>>> import numpy as np
>>> np.set_printoptions(precision=3, suppress=True, linewidth=120)
>>> m1 = np.load("a.npy")
>>> m1
array([[-0.991, -1.043, -0.994,  2.012],
       [-1.004, -1.021, -1.036,  2.005],
       [-0.978, -1.042, -1.006,  1.991],
       [-1.031, -1.001, -0.984,  1.978],
       [-1.027, -0.979, -0.987,  2.001],
       [-1.028, -1.   , -0.994,  1.999],
       [-0.982, -1.   , -1.015,  1.968],
       [-1.019, -0.995, -1.008,  1.99 ],
       [-1.022, -0.997, -1.02 ,  2.004],
       [-0.965, -0.997, -0.998,  1.966],
       [-0.984, -0.966, -0.986,  2.002],
       [-0.979, -0.976, -1.016,  2.02 ],
       [-1.046, -0.986, -0.989,  2.035],
       [-1.019, -1.002, -1.032,  2.006],
       [-1.025, -0.984, -0.977,  1.982],
       [-0.987, -1.005, -1.   ,  2.006],
       [ 1.983, -1.986, -1.012,  1.955],
       [ 1.991, -1.991, -0.996,  2.006],
       [ 2.008, -1.991, -1.046,  2.   ],
       [ 1.987, -2.007, -1.011,  2.007],
       [ 1.989, -1.972, -0.987,  1.997],
       [ 1.969, -1.98 , -1.004,  2.001],
       [ 1.993, -1.986, -0.987,  1.998],
       [ 2.004, -2.026, -1.018,  2.003],
       [ 2.027, -2.021, -1.027,  1.999],
       [ 1.982, -2.012, -0.964,  1.991],
       [ 2.003, -1.991, -1.009,  1.999],
       [ 2.013, -1.971, -0.988,  2.013],
       [ 1.978, -2.018, -0.997,  2.016],
       [ 2.003, -2.005, -1.024,  1.97 ],
       [ 2.005, -1.997, -1.024,  1.987],
       [ 1.961, -2.014, -1.   ,  2.012]])
>>> left, sv, VT = np.linalg.svd(m1)
>>> sv
array([15.9  ,  8.172,  0.103,  0.093])
>>> other = left[:, :2] @ np.diag(sv[:2]) @ VT[:2]
>>> np.linalg.matrix_rank(m1, rtol=0.05)
np.int64(2)
>>> np.round(np.linalg.norm(m1 - other, 2), 3), round(float(sv[2]), 3)
(np.float64(0.103), 0.103)
>>> round(float(np.linalg.norm(m1 - other) / np.linalg.norm(m1)), 3)
0.008
>>> np.linalg.matrix_rank(other)
np.int64(2)
>>> lab = m1[:, 2] > np.median(m1[:, 2])
>>> u = m1[lab].mean(axis=0) - m1[~lab].mean(axis=0)
>>> lab.astype(int)
array([1, 0, 0, 1, 1, 1, 0, 0, 0, 1, 1, 0, 1, 0, 1, 1, 0, 1, 0, 0, 1, 0, 1, 0, 0, 1, 0, 1, 1, 0, 0, 1])
>>> np.argsort(-np.abs(u).round(6), kind="stable")
array([0, 1, 2, 3])
>>> O, _ = np.linalg.qr(np.array([[1.0, 0.2], [0.3, -1.8], [0.8, 2.0]]))
>>> K = O @ O.T
>>> K
array([[ 0.622,  0.341,  0.345],
       [ 0.341,  0.692, -0.311],
       [ 0.345, -0.311,  0.686]])
>>> Xs = (m1 - m1.mean(axis=0)) / m1.std(axis=0)
>>> np.argwhere(np.abs(Xs) > 2)
array([[12,  3],
       [16,  3],
       [18,  2],
       [25,  2]])
>>> Xs.std(axis=0)
array([1., 1., 1., 1.])
>>> b = np.linalg.lstsq(np.delete(Xs, 0, axis=1), Xs[:, 0])[0]
>>> b
array([-1.   ,  0.005, -0.004])
>>> np.abs(b).argmax()
np.int64(0)
>>> np.round(np.sort(np.abs(np.linalg.eigvals(K))), 3) + 0
array([0., 1., 1.])
>>> round(float(np.linalg.det(K)), 3)
0.0
>>> (K - K.T) / 2
array([[0., 0., 0.],
       [0., 0., 0.],
       [0., 0., 0.]])
>>> np.allclose(K @ K.T, K.T @ K)
True
>>> np.linalg.matrix_power(K, 3)
array([[ 0.622,  0.341,  0.345],
       [ 0.341,  0.692, -0.311],
       [ 0.345, -0.311,  0.686]])
>>> (K + K.T) / 2
array([[ 0.622,  0.341,  0.345],
       [ 0.341,  0.692, -0.311],
       [ 0.345, -0.311,  0.686]])
>>> round(np.abs(np.linalg.eigvals(K)).max(), 3)
np.float64(1.0)
>>> assert K == K.T
Traceback (most recent call last):
  File "<python-input-31>", line 1, in <module>
    assert K == K.T
           ^^^^^^^^
ValueError: The truth value of an array with more than one element is ambiguous. Use a.any() or a.all()
>>> left, sv, VT = np.linalg.svd(K)
>>> sv.round(3) + 0
array([1., 1., 0.])
>>> other = left[:, :2] @ np.diag(sv[:2]) @ VT[:2]
>>> round(float(np.linalg.norm(K - other) / np.linalg.norm(K)), 3)
0.0
>>> np.linalg.matrix_rank(K, rtol=0.05)
np.int64(2)
>>> other
array([[ 0.622,  0.341,  0.345],
       [ 0.341,  0.692, -0.311],
       [ 0.345, -0.311,  0.686]])
>>> np.linalg.matrix_rank(other)
np.int64(2)
>>> left, sv, VT = np.linalg.svd(other)
>>> evecs = VT[:(sv > 1e-8).sum()]
>>> rng = np.random.default_rng(407136)
>>> x0 = other[0] + 3 * other[2] + rng.integers(2) * np.eye(3)[1]
>>> x0
array([ 1.656, -0.592,  2.402])
>>> np.allclose(evecs.T @ evecs @ x0, x0)
True
>>> round(float(np.linalg.norm(x0 - evecs.T @ evecs @ x0)), 3)
0.0
>>> np.linalg.matrix_rank(np.vstack([other, x0]))
np.int64(2)
>>> F = np.load("sample2.npy")
>>> F
array([[ 6,  6,  1,  3,  7,  2],
       [ 7,  7,  2,  4,  8,  3],
       [-3, -3, -8, -6, -2, -7],
       [ 3,  3, -2,  0,  4, -1],
       [ 2,  2, -3, -1,  3, -2]])
>>> # columns 0 and 1 are equal
>>> C2 = F.T @ F
>>> C2
array([[107, 107,  32,  62, 122,  47],
       [107, 107,  32,  62, 122,  47],
       [ 32,  32,  82,  62,  22,  72],
       [ 62,  62,  62,  62,  62,  62],
       [122, 122,  22,  62, 142,  42],
       [ 47,  47,  72,  62,  42,  67]])
>>> np.round(np.linalg.svd(F, compute_uv=False) ** 2, 3) + 0
array([435.231, 131.769,   0.   ,   0.   ,   0.   ])
>>> np.allclose(C2, C2.T)
True
>>> left, sv, VT = np.linalg.svd(F)
>>> np.argmax(sv[:-1] / (sv[1:] + 1e-6)) + 1
np.int64(2)
>>> other = left[:, :2] @ np.diag(sv[:2]) @ VT[:2]
>>> round(np.linalg.norm(F - other) / np.linalg.norm(F), 3)
np.float64(0.0)
>>> round(np.linalg.norm(F - other, 2), 3), round(sv[2], 3)
(np.float64(0.0), np.float64(0.0))
>>> other.round(3) + 0
array([[ 6.,  6.,  1.,  3.,  7.,  2.],
       [ 7.,  7.,  2.,  4.,  8.,  3.],
       [-3., -3., -8., -6., -2., -7.],
       [ 3.,  3., -2.,  0.,  4., -1.],
       [ 2.,  2., -3., -1.,  3., -2.]])
>>> round(np.abs(F - other).max(), 3)
np.float64(0.0)
>>> np.linalg.matrix_rank(F, rtol=0.05)
np.int64(2)
>>> W0 = np.array([[1.6, -0.2, -0.6, 0.5],
...     [-0.3, -1.1, 1.0, 0.7],
...     [0.8, 0.1, -1.2, 1.0],
...     [-1.7, -0.7, -0.1, -0.5],
...     [0.1, 1.1, -1.3, -0.8]])
>>> W0[3] = W0[4] + 0.1 * rng.normal(size=4)
>>> W0
array([[ 1.6  , -0.2  , -0.6  ,  0.5  ],
       [-0.3  , -1.1  ,  1.   ,  0.7  ],
       [ 0.8  ,  0.1  , -1.2  ,  1.   ],
       [-0.063,  1.155, -1.36 , -0.964],
       [ 0.1  ,  1.1  , -1.3  , -0.8  ]])
>>> other = np.array([[0, -1, 2], [-1, 2, 1], [-2, -1, -1], [-1, 1, 1]])
>>> np.einsum("ik,kj->ij", W0, other)
array([[ 0.9  , -0.9  ,  4.1  ],
       [-1.6  , -2.2  , -2.   ],
       [ 1.3  ,  1.6  ,  3.9  ],
       [ 2.53 ,  2.769,  1.425],
       [ 2.3  ,  2.6  ,  1.8  ]])
>>> W0 @ other
array([[ 0.9  , -0.9  ,  4.1  ],
       [-1.6  , -2.2  , -2.   ],
       [ 1.3  ,  1.6  ,  3.9  ],
       [ 2.53 ,  2.769,  1.425],
       [ 2.3  ,  2.6  ,  1.8  ]])
>>> np.linalg.matrix_rank(W0 @ other)
np.int64(3)
>>> np.vstack([W0, other.T]).shape
(8, 4)
>>> np.einsum("ij,ij->i", W0, W0)
array([3.21 , 2.79 , 3.09 , 4.118, 3.55 ])
>>> np.einsum("ik,kj->ji", W0, other)
array([[ 0.9  , -1.6  ,  1.3  ,  2.53 ,  2.3  ],
       [-0.9  , -2.2  ,  1.6  ,  2.769,  2.6  ],
       [ 4.1  , -2.   ,  3.9  ,  1.425,  1.8  ]])
>>> x0 = np.array([0, 0, 1, 3])
>>> y = W0 @ x0
>>> np.round(np.linalg.solve(W0.T @ W0, W0.T @ y), 3) + 0
array([0., 0., 1., 3.])
>>> np.round(np.linalg.pinv(W0) @ W0, 3) + 0
array([[1., 0., 0., 0.],
       [0., 1., 0., 0.],
       [0., 0., 1., 0.],
       [0., 0., 0., 1.]])
>>> y
array([ 0.9  ,  3.1  ,  1.8  , -4.252, -3.7  ])
>>> y = y + 0.3 * rng.normal(size=5)
>>> y
array([ 0.989,  2.925,  1.531, -4.025, -3.806])
>>> b, *_ = np.linalg.lstsq(W0, y)
>>> np.round(W0.T @ (y - W0 @ b), 3) + 0
array([0., 0., 0., 0.])
>>> [round(float(np.linalg.norm(np.linalg.solve(W0.T @ W0 + lam * np.eye(4), W0.T @ y))), 2) for lam in (0, 1, 10, 100)]
[2.95, 2.01, 1.01, 0.18]
>>> feats = np.load("arr.npy")
>>> feats
array([[-2,  2,  0, -1,  2],
       [ 1,  0,  0, -1,  2],
       [ 0,  0, -2,  0,  0],
       [-1,  2,  0,  2, -2],
       [ 2,  2,  0,  1,  1]])
>>> hat = np.triu(np.array([[2, 2, 0, 1, 2],
...     [0, 0, 0, 2, 1],
...     [0, 0, 0, 2, 0],
...     [1, 1, 1, 1, 1],
...     [1, 2, 0, 0, 1]]), 1) + np.eye(5)
>>> other = hat @ feats @ np.linalg.inv(hat)
>>> round(np.linalg.det(other), 3)
np.float64(0.0)
>>> np.round(np.poly(other), 3) + 0
array([  1.,   1., -13., -19.,   6.,   0.])
>>> np.trace(other), np.trace(feats)
(np.float64(-1.0), np.int64(-1))
>>> ang = np.radians(180)
>>> r_ = np.eye(5)
>>> r_[2, 2] = r_[3, 3] = np.cos(ang)
>>> r_[2, 3], r_[3, 2] = -np.sin(ang), np.sin(ang)
>>> r_.round(3) + 0
array([[ 1.,  0.,  0.,  0.,  0.],
       [ 0.,  1.,  0.,  0.,  0.],
       [ 0.,  0., -1.,  0.,  0.],
       [ 0.,  0.,  0., -1.,  0.],
       [ 0.,  0.,  0.,  0.,  1.]])
>>> other = feats @ r_.T
>>> np.round(np.linalg.det(r_), 3), np.trace(r_)
(np.float64(1.0), np.float64(1.0))
>>> other.round(3) + 0
array([[-2.,  2.,  0.,  1.,  2.],
       [ 1.,  0.,  0.,  1.,  2.],
       [ 0.,  0.,  2.,  0.,  0.],
       [-1.,  2.,  0., -2., -2.],
       [ 2.,  2.,  0., -1.,  1.]])
>>> np.round(np.linalg.svd(feats, compute_uv=False), 3) + 0, np.round(np.linalg.svd(other, compute_uv=False), 3) + 0
(array([4.232, 3.733, 3.188, 2.   , 0.   ]), array([4.232, 3.733, 3.188, 2.   , 0.   ]))
